>>> import numpy as np
>>> import numpy.linalg as la
>>> np.set_printoptions(precision=2, suppress=True, linewidth=160)
>>> arr = np.loadtxt("block10.csv", delimiter=",")
>>> print(arr)
[[-0.99 -0.11  0.08]
 [ 0.12 -0.98  0.17]
 [ 0.06  0.18  0.98]]
>>> print(round(float(la.det(arr.T)), 2))
1.0
>>> print(round(la.eigvals(arr).sum().real, 2))
-0.99
>>> print(la.eigvals(arr))
[-0.99+0.12j -0.99-0.12j  1.  +0.j  ]
>>> print(np.round(np.einsum("ii->", arr), 2))
-0.99
>>> th = np.radians(158)
>>> Rm = np.eye(3)
>>> Rm[0, 0] = Rm[1, 1] = np.cos(th)
>>> Rm[0, 1], Rm[1, 0] = -np.sin(th), np.sin(th)
>>> print(Rm)
[[-0.93 -0.37  0.  ]
 [ 0.37 -0.93  0.  ]
 [ 0.    0.    1.  ]]
>>> B = arr @ Rm.T
>>> print(la.svd(arr, compute_uv=False), la.svd(B, compute_uv=False))
[1. 1. 1.] [1. 1. 1.]
>>> print(np.abs(B - arr).max(axis=0))
[1.95 1.93 0.  ]
>>> u = np.array([2, 1, 2])
>>> print(np.convolve(Rm[2], u))
[0. 0. 2. 1. 2.]
>>> print(np.cross(Rm[2, :3], Rm[0, :3]))
[ 0.37 -0.93  0.  ]
>>> W0 = np.array([[2.0, -3.0, 0.0, 0.0, 0.0, 0.0, 0.0],
...     [-3.0, 1.0, -3.0, 0.0, 0.0, 0.0, 0.0],
...     [0.0, -3.0, 4.0, -3.0, 0.0, 0.0, 0.0],
...     [0.0, 0.0, -3.0, 2.0, -3.0, 0.0, 0.0],
...     [0.0, 0.0, 0.0, -3.0, 1.0, -3.0, 0.0],
...     [0.0, 0.0, 0.0, 0.0, -3.0, 4.0, -3.0],
...     [0.0, 0.0, 0.0, 0.0, 0.0, -3.0, 4.0]])
>>> Q, Rm = la.qr(W0)
>>> print(np.allclose(Rm.T @ Rm, W0.T @ W0))
True
>>> print(np.abs(np.diag(Rm)))
[3.61 3.57 4.66 3.04 3.67 4.03 1.39]
>>> print(round(abs(Rm[0, 0]), 2), np.round(la.norm(W0[:, 0]), 2))
3.61 3.61
>>> print(np.round(Q.T @ Q, 2) + 0)
[[1. 0. 0. 0. 0. 0. 0.]
 [0. 1. 0. 0. 0. 0. 0.]
 [0. 0. 1. 0. 0. 0. 0.]
 [0. 0. 0. 1. 0. 0. 0.]
 [0. 0. 0. 0. 1. 0. 0.]
 [0. 0. 0. 0. 0. 1. 0.]
 [0. 0. 0. 0. 0. 0. 1.]]
>>> print(np.round(Q @ Rm, 2) + 0)
[[ 2. -3.  0.  0.  0.  0.  0.]
 [-3.  1. -3.  0.  0.  0.  0.]
 [ 0. -3.  4. -3.  0.  0.  0.]
 [ 0.  0. -3.  2. -3.  0.  0.]
 [ 0.  0.  0. -3.  1. -3.  0.]
 [ 0.  0.  0.  0. -3.  4. -3.]
 [ 0.  0.  0.  0.  0. -3.  4.]]
>>> rng = np.random.default_rng(93896)
>>> z = rng.permutation(7)
>>> print(z)
[3 2 4 0 6 5 1]
>>> B = W0[z][:, z]
>>> print(np.round(la.det(B), 2), round(la.det(W0[z]), 2))
3739.0 3739.0
>>> print(np.trace(B))
18.0
>>> x0 = np.array([1, 0, 2, 1, 0, 1, 2])
>>> target = W0 @ x0
>>> print(target)
[ 2. -9.  5. -4. -6. -2.  5.]
>>> print(la.solve(W0, W0[:, 6]))
[-0. -0. -0. -0. -0. -0.  1.]
>>> print(np.round(la.solve(W0, target + W0[:, 2]), 2) + 0)
[1. 0. 3. 1. 0. 1. 2.]
>>> print(np.round(la.solve(W0, target), 2) + 0)
[1. 0. 2. 1. 0. 1. 2.]
>>> J = np.array([[0.0, -3.0, -5.0], [-3.0, 0.0, 0.0], [-5.0, 0.0, 0.0]])
>>> print(round(np.trace(la.pinv(J) @ J), 2))
2.0
>>> try:
...     la.inv(J)
... except la.LinAlgError as e:
...     print(repr(e))
... 
LinAlgError('Singular matrix')
>>> print(np.round(J @ la.pinv(J) @ J, 2) + 0)
[[ 0. -3. -5.]
 [-3.  0.  0.]
 [-5.  0.  0.]]
>>> B = J + rng.integers(-2, 3, (3, 2)) @ rng.integers(-2, 3, (2, 3))
>>> print(B)
[[  4.  -1. -10.]
 [ -5.  -1.   4.]
 [ -5.   0.   1.]]
>>> print(np.abs(B - J).sum(axis=1))
[11.  7.  1.]
>>> print(np.round(la.svd(B - J, compute_uv=False), 2) + 0)
[8.12 1.03 0.  ]
>>> print(la.matrix_rank(B - J, tol=1e-8))
2
>>> X = np.loadtxt("test12.csv", delimiter=",")
>>> print(X)
[[-2. -2. -2. -2.]
 [-2. -1. -2. -1.]
 [-2. -2. -2. -2.]
 [-2. -1. -2. -1.]]
>>> z = rng.permutation(4)
>>> print(z)
[2 1 3 0]
>>> B = X[z][:, z]
>>> print(np.diag(B))
[-2. -1. -1. -2.]
>>> print(round(float(la.det(B)), 2), round(la.det(X[z]), 2))
0.0 0.0
>>> print(B)
[[-2. -2. -2. -2.]
 [-2. -1. -1. -2.]
 [-2. -1. -1. -2.]
 [-2. -2. -2. -2.]]
>>> print(np.round(np.sort(np.abs(la.eigvals(B))), 2) + 0)
[0.   0.   1.12 7.12]
>>> print(la.lstsq(X[:-1].T, X[-1])[2])
2
>>> try:
...     la.inv(X)
... except la.LinAlgError as e:
...     print("failed:", e)
... 
failed: Singular matrix
>>> print(X @ la.pinv(X) @ X)
[[-2. -2. -2. -2.]
 [-2. -1. -2. -1.]
 [-2. -2. -2. -2.]
 [-2. -1. -2. -1.]]
>>> ev, V = la.eigh(X)
>>> print(ev.round(2) + 0)
[-7.12  0.    0.    1.12]
>>> print(la.eigvalsh(X + -2 * np.eye(4)))
[-9.12 -2.   -2.   -0.88]
>>> print(np.round(la.svd(X, compute_uv=False), 2) + 0)
[7.12 1.12 0.   0.  ]
>>> print(np.abs(V[:, -1]).round(6).argmax())
1
>>> print(np.round(V.T @ V, 2) + 0)
[[1. 0. 0. 0.]
 [0. 1. 0. 0.]
 [0. 0. 1. 0.]
 [0. 0. 0. 1.]]
>>> left, sig, vt = la.svd(X)
>>> print(sig.round(2) + 0)
[7.12 1.12 0.   0.  ]
>>> print(np.argmax(sig[:-1] / (sig[1:] + 1e-6)) + 1)
2
>>> B = left[:, :2] @ np.diag(sig[:2]) @ vt[:2]
>>> print(B)
[[-2. -2. -2. -2.]
 [-2. -1. -2. -1.]
 [-2. -2. -2. -2.]
 [-2. -1. -2. -1.]]
>>> print(round(float(np.abs(X - B).max()), 2))
0.0
>>> print(la.matrix_rank(B))
2
>>> m1 = np.array([[0, 6, 0, -12], [2, 2, -4, -4], [0, -6, 0, -6], [-2, -2, -2, -2]])
>>> z = rng.permutation(4)
>>> print(z)
[3 2 0 1]
>>> B = m1[z][:, z]
>>> print(np.diag(B))
[-2  0  0  2]
>>> print(np.trace(B))
0
>>> print(np.sort(np.abs(la.eigvals(B))))
[4.51 4.51 7.98 7.98]
>>> print(np.allclose(B, m1))
False
>>> ev, V = la.eig(m1)
>>> print(ev)
[-7.98 -4.51  7.98  4.51]
>>> print(np.sort(la.eigvals(m1.T)))
[-7.98 -4.51  4.51  7.98]
>>> print(np.sort(la.eigvals(la.inv(m1))))
[-0.22 -0.13  0.13  0.22]
>>> print(np.round(np.prod(ev), 2))
1296.0
>>> print(np.sort(la.eigvals(m1 @ m1)))
[20.37 20.37 63.63 63.63]
>>> print(la.norm(m1, axis=0))
[ 2.83  8.94  4.47 14.14]
>>> print(np.round(la.norm(m1, 1), 2), round(la.norm(m1, np.inf), 2))
24.0 18.0
>>> print(la.norm(m1, axis=1).argmax())
0
>>> print(round(float(la.norm(m1) ** 2 / la.norm(m1, 2) ** 2), 2))
1.44
>>> E = np.array([[-0.84, -3.64, 23.39],
...     [3.92, -3.41, -1.45],
...     [0.05, -14.36, -10.14],
...     [-1.49, -10.96, -2.08],
...     [9.9, 5.17, -2.74],
...     [-7.23, -5.52, -20.46],
...     [6.59, 0.74, -10.87],
...     [0.21, 5.15, 4.73],
...     [9.62, 6.99, 10.56],
...     [-4.94, 1.88, -10.59],
...     [14.45, 6.07, 5.61],
...     [1.77, -0.34, 2.11],
...     [0.99, -3.54, -14.97],
...     [-3.24, 5.85, -2.92],
...     [9.65, -9.24, 5.63],
...     [-8.95, 6.7, -5.21],
...     [-3.15, 2.02, -6.52],
...     [2.06, 9.63, -11.67],
...     [-4.32, 6.0, 2.66],
...     [5.76, -3.39, -8.05],
...     [0.36, -3.92, 17.97]])
>>> Xs = E - E.mean(axis=0)
>>> V = la.svd(Xs)[2][:1]
>>> B = Xs - Xs @ V.T @ V
>>> print(np.round(np.diag(V.T @ V), 2) + 0)
[0.05 0.   0.95]
>>> print(la.norm(B, axis=1).round(6).argmax())
2
>>> print(round(la.norm(B) / la.norm(Xs), 2))
0.63
